In [1]: import numpy as np

In [2]: from numpy import linalg as LA

In [3]: np.set_printoptions(precision=2, suppress=True, linewidth=100)

In [4]: u = np.array([0, 1, -2, 3, -5, 1])

In [5]: A = np.array([np.roll(u, i) for i in range(6)])

In [6]: A
Out[6]: 
array([[ 0,  1, -2,  3, -5,  1],
       [ 1,  0,  1, -2,  3, -5],
       [-5,  1,  0,  1, -2,  3],
       [ 3, -5,  1,  0,  1, -2],
       [-2,  3, -5,  1,  0,  1],
       [ 1, -2,  3, -5,  1,  0]])

In [7]: rng = np.random.default_rng(669150)

In [8]: labels = rng.permutation(6)

In [9]: labels
Out[9]: array([2, 1, 4, 5, 0, 3])

In [10]: out = A[labels][:, labels]

In [11]: np.allclose(out, A)
Out[11]: False

In [12]: np.trace(out)
Out[12]: np.int64(0)

In [13]: np.sort(np.abs(LA.eigvals(out)))
Out[13]: array([ 2.  ,  3.  ,  3.  ,  6.08,  6.08, 12.  ])

In [14]: print(np.round(LA.det(out), 2), round(LA.det(A[labels]), 2))
7992.0 -7992.0

In [15]: x = np.array([-2, 1, 1, 2, -1, -3])

In [16]: target = A @ x

In [17]: target
Out[17]: array([  7,   7,   6,  -5,   1, -12])

In [18]: np.round(LA.solve(A, A[:, 1]), 2) + 0
Out[18]: array([0., 1., 0., 0., 0., 0.])

In [19]: print(LA.solve(A, 4 * target))
[ -8.   4.   4.   8.  -4. -12.]

In [20]: u = np.array([1, 0, 2, 3, 0, 0])

In [21]: out = A + np.outer(u, np.eye(6)[0])

In [22]: LA.matrix_rank(out - A)
Out[22]: np.int64(1)

In [23]: out
Out[23]: 
array([[ 1.,  1., -2.,  3., -5.,  1.],
       [ 1.,  0.,  1., -2.,  3., -5.],
       [-3.,  1.,  0.,  1., -2.,  3.],
       [ 6., -5.,  1.,  0.,  1., -2.],
       [-2.,  3., -5.,  1.,  0.,  1.],
       [ 1., -2.,  3., -5.,  1.,  0.]])

In [24]: round(float(LA.det(out) / LA.det(A)), 2), round(1 + LA.solve(A, u)[0], 2)
Out[24]: (0.27, np.float64(0.27))

In [25]: E = np.load("case8.npy")

In [26]: E
Out[26]: 
array([[-0.66, -3.98, -2.  ,  6.32],
       [ 0.9 ,  0.7 , -2.  ,  3.2 ],
       [ 3.28,  7.85, -2.  , -1.56],
       [-0.66, -3.98, -2.  ,  6.32],
       [-0.24, -2.73, -2.  ,  5.48],
       [ 0.89,  0.68, -2.  ,  3.21],
       [ 0.24, -1.27, -2.  ,  4.51],
       [ 1.65,  2.94, -2.  ,  1.71],
       [ 1.27,  1.82, -2.  ,  2.46],
       [-0.45, -3.34, -2.  ,  5.9 ],
       [ 1.5 ,  2.5 , -2.  ,  2.  ],
       [ 1.13,  1.4 , -2.  ,  2.73],
       [-0.22, -2.65, -2.  ,  5.43],
       [ 1.58,  2.74, -2.  ,  1.84],
       [ 0.08, -1.77, -2.  ,  4.84],
       [ 1.81,  3.44, -2.  ,  1.37],
       [ 0.11, -1.66, -2.  ,  4.77],
       [ 0.39, -0.83, -2.  ,  4.22],
       [ 0.93,  0.79, -2.  ,  3.14],
       [-0.79, -4.37, -2.  ,  6.58],
       [ 2.91,  6.74, -2.  , -0.83],
       [ 0.97,  0.91, -2.  ,  3.06],
       [ 0.91,  0.72, -2.  ,  3.19],
       [ 0.49, -0.54, -2.  ,  4.03],
       [ 0.66, -0.02, -2.  ,  3.68],
       [ 1.09,  1.27, -2.  ,  2.82],
       [ 0.26, -1.23, -2.  ,  4.49],
       [ 1.59,  2.78, -2.  ,  1.82],
       [ 0.77,  0.32, -2.  ,  3.46],
       [ 1.63,  2.89, -2.  ,  1.74]])

In [27]: ang = np.radians(72)

In [28]: R = np.eye(4)

In [29]: R[2, 2] = R[0, 0] = np.cos(ang)

In [30]: R[2, 0], R[0, 2] = -np.sin(ang), np.sin(ang)

In [31]: print(R)
[[ 0.31  0.    0.95  0.  ]
 [ 0.    1.    0.    0.  ]
 [-0.95  0.    0.31  0.  ]
 [ 0.    0.    0.    1.  ]]

In [32]: out = E @ R.T

In [33]: np.round(LA.det(R), 2), round(float(np.trace(R)), 2)
Out[33]: (np.float64(1.0), 2.62)

In [34]: np.round(LA.svd(E, compute_uv=False), 2) + 0, np.round(LA.svd(out, compute_uv=False), 2) + 0
Out[34]: (array([24.2 , 17.07,  0.  ,  0.  ]), array([24.2 , 17.07,  0.  ,  0.  ]))

In [35]: print(np.abs(out - E).max(axis=0))
[4.17 0.   2.13 0.  ]

In [36]: np.allclose(E @ E.T, out @ out.T)
Out[36]: True
